$ python -q
>>> import numpy as np
>>> from numpy import linalg as LA
>>> np.set_printoptions(suppress=True, linewidth=160)
>>> mat = np.loadtxt("w.csv", delimiter=",")
>>> mat
array([[ 0.,  3.,  0.],
       [ 3., -2.,  3.],
       [ 0.,  3.,  0.]])
>>> # row 2 repeats row 0
>>> ev, vecs = LA.eigh(mat)
>>> np.round(LA.eigvalsh(mat @ mat), 2) + 0
array([ 0.  , 11.28, 28.72])
>>> np.round(LA.eigvalsh(mat + 5 * np.eye(3)), 2)
array([-0.36,  5.  ,  8.36])
>>> data = np.loadtxt("sample9.csv", delimiter=",")
>>> data
array([[-1.,  1.,  0.],
       [ 0., -1.,  1.],
       [ 0.,  0., -1.]])
>>> Y = np.array([[0, -3], [-3, -1], [3, -4]])
>>> np.einsum("ij->j", data)
array([-1.,  0.,  0.])
>>> np.einsum("ij,ij->i", data, data)
array([2., 2., 1.])
>>> np.einsum("ik,kj->ij", data, Y)
array([[-3.,  2.],
       [ 6., -3.],
       [-3.,  4.]])
>>> data @ Y
array([[-3.,  2.],
       [ 6., -3.],
       [-3.,  4.]])
>>> np.einsum("ik,kj->ji", data, Y)
array([[-3.,  6., -3.],
       [ 2., -3.,  4.]])
>>> LA.matrix_rank(np.vstack([data, Y.T]))
np.int64(3)
>>> LA.matrix_rank(data @ Y)
np.int64(2)
>>> X = np.load("out6.npy")
>>> X
array([[-100.73,  102.13,  -60.6 ,   40.1 ],
       [ -99.91,   99.86,  -57.74,   39.98],
       [-100.33,   99.27,  -61.2 ,   42.68],
       [-100.74,   98.81,  -62.56,   39.71],
       [-101.82,   98.47,  -60.03,   38.91],
       [-101.18,   98.74,  -59.42,   39.46],
       [-100.05,  100.71,  -60.12,   39.22],
       [-101.11,  100.41,  -60.91,   40.25],
       [ -99.78,  100.78,  -61.89,   43.49],
       [ -99.74,   99.24,  -60.32,   42.29],
       [ -98.7 ,   98.98,  -61.31,   40.53],
       [-100.18,  100.39,  -58.4 ,   40.28],
       [-101.4 ,   98.53,  -59.76,   38.01]])
>>> left, sv, VT = LA.svd(X)
>>> np.argmax(sv[:-1] / (sv[1:] + 1e-6)) + 1
np.int64(1)
>>> Y = left[:, :1] @ np.diag(sv[:1]) @ VT[:1]
>>> round(float(np.abs(X - Y).max()), 2)
2.69
>>> round(float(LA.norm(X - Y) / LA.norm(X)), 2)
0.01
>>> LA.matrix_rank(Y)
np.int64(1)
>>> u = np.array([-9, -5, 6])
>>> Y = data + np.outer(u, np.eye(3)[0])
>>> Y
array([[-10.,   1.,   0.],
       [ -5.,  -1.,   1.],
       [  6.,   0.,  -1.]])
>>> np.round(LA.det(Y) / LA.det(data), 2), round(1 + LA.solve(data, u)[0], 2)
(np.float64(9.0), np.float64(9.0))
>>> LA.matrix_rank(Y - data)
np.int64(1)
>>> x0 = np.array([2, 1, -2, 1])
>>> h = np.maximum(X @ x0, 0)
>>> np.flatnonzero(h > 1e-9)
array([ 0,  1,  2,  3,  4,  5,  6,  7,  8,  9, 10, 11, 12])
>>> np.tanh(X @ x0)
array([1., 1., 1., 1., 1., 1., 1., 1., 1., 1., 1., 1., 1.])
>>> X * (h > 1e-9)[:, None]
array([[-100.73,  102.13,  -60.6 ,   40.1 ],
       [ -99.91,   99.86,  -57.74,   39.98],
       [-100.33,   99.27,  -61.2 ,   42.68],
       [-100.74,   98.81,  -62.56,   39.71],
       [-101.82,   98.47,  -60.03,   38.91],
       [-101.18,   98.74,  -59.42,   39.46],
       [-100.05,  100.71,  -60.12,   39.22],
       [-101.11,  100.41,  -60.91,   40.25],
       [ -99.78,  100.78,  -61.89,   43.49],
       [ -99.74,   99.24,  -60.32,   42.29],
       [ -98.7 ,   98.98,  -61.31,   40.53],
       [-100.18,  100.39,  -58.4 ,   40.28],
       [-101.4 ,   98.53,  -59.76,   38.01]])
>>> X.reshape(-1, 2)
array([[-100.73,  102.13],
       [ -60.6 ,   40.1 ],
       [ -99.91,   99.86],
       [ -57.74,   39.98],
       [-100.33,   99.27],
       [ -61.2 ,   42.68],
       [-100.74,   98.81],
       [ -62.56,   39.71],
       [-101.82,   98.47],
       [ -60.03,   38.91],
       [-101.18,   98.74],
       [ -59.42,   39.46],
       [-100.05,  100.71],
       [ -60.12,   39.22],
       [-101.11,  100.41],
       [ -60.91,   40.25],
       [ -99.78,  100.78],
       [ -61.89,   43.49],
       [ -99.74,   99.24],
       [ -60.32,   42.29],
       [ -98.7 ,   98.98],
       [ -61.31,   40.53],
       [-100.18,  100.39],
       [ -58.4 ,   40.28],
       [-101.4 ,   98.53],
       [ -59.76,   38.01]])
>>> X.ravel(order="F")
array([-100.73,  -99.91, -100.33, -100.74, -101.82, -101.18, -100.05, -101.11,  -99.78,  -99.74,  -98.7 , -100.18, -101.4 ,  102.13,   99.86,   99.27,   98.81,
         98.47,   98.74,  100.71,  100.41,  100.78,   99.24,   98.98,  100.39,   98.53,  -60.6 ,  -57.74,  -61.2 ,  -62.56,  -60.03,  -59.42,  -60.12,  -60.91,
        -61.89,  -60.32,  -61.31,  -58.4 ,  -59.76,   40.1 ,   39.98,   42.68,   39.71,   38.91,   39.46,   39.22,   40.25,   43.49,   42.29,   40.53,   40.28,
         38.01])
>>> T = X.reshape(13, 2, -1)
>>> np.einsum("ihd,jhd->hij", T, T).shape
(2, 13, 13)
>>> np.swapaxes(T, 1, 2)[4]
array([[-101.82,  -60.03],
       [  98.47,   38.91]])
>>> T.shape
(13, 2, 2)
>>> feats = np.loadtxt("run7.csv", delimiter=",")
>>> feats
array([[2., 0., 0.],
       [0., 2., 0.],
       [0., 0., 2.]])
>>> T = np.stack([feats, 4 * feats, feats[::-1]])
>>> T.sum(axis=0)
array([[10.,  0.,  2.],
       [ 0., 12.,  0.],
       [ 2.,  0., 10.]])
>>> LA.matrix_rank(T.reshape(3, -1))
np.int64(2)
>>> LA.matrix_rank(T)
array([3, 3, 3])
>>> np.round(LA.norm(T, axis=(1, 2)), 2)
array([ 3.46, 13.86,  3.46])
>>> F = np.array([[2, 0, 0, 0, 0, 0, 0],
...     [0, 0, 0, 0, 0, 0, 0],
...     [1, 0, 1, 0, 0, 0, 0],
...     [0, 0, 2, 0, 0, 0, 0],
...     [2, 1, 1, 0, 1, 0, 0],
...     [2, 0, 2, 0, 2, 1, 0],
...     [2, 0, 0, 2, 1, 2, 1]])
>>> left, sv, VT = LA.svd(F)
>>> np.argmax(sv[:-1] / (sv[1:] + 1e-6)) + 1
np.int64(5)
>>> sv.round(2) + 0
array([5.44, 2.93, 1.92, 1.2 , 0.83, 0.  , 0.  ])
>>> Y = left[:, :5] @ np.diag(sv[:5]) @ VT[:5]
>>> LA.matrix_rank(F, rtol=0.05)
np.int64(5)
>>> np.round(np.abs(F - Y).max(), 2)
np.float64(0.0)
>>> [round(float(x), 2) for x in LA.svd(F, compute_uv=False)[:3]]
[5.44, 2.93, 1.92]
>>> np.argsort(-LA.norm(F, axis=0).round(6), kind="stable")[:3]
array([0, 2, 4])
>>> LA.matrix_rank(F, rtol=0.1)
np.int64(5)
>>> r = LA.matrix_rank(F)
>>> r
np.int64(5)
>>> null = LA.svd(F)[2][r:].T
>>> np.round(F @ null, 2) + 0
array([[0., 0.],
       [0., 0.],
       [0., 0.],
       [0., 0.],
       [0., 0.],
       [0., 0.],
       [0., 0.]])
>>> LA.matrix_rank(F.T @ F), LA.matrix_rank(F @ F.T)
(np.int64(5), np.int64(5))
>>> null.shape
(7, 2)
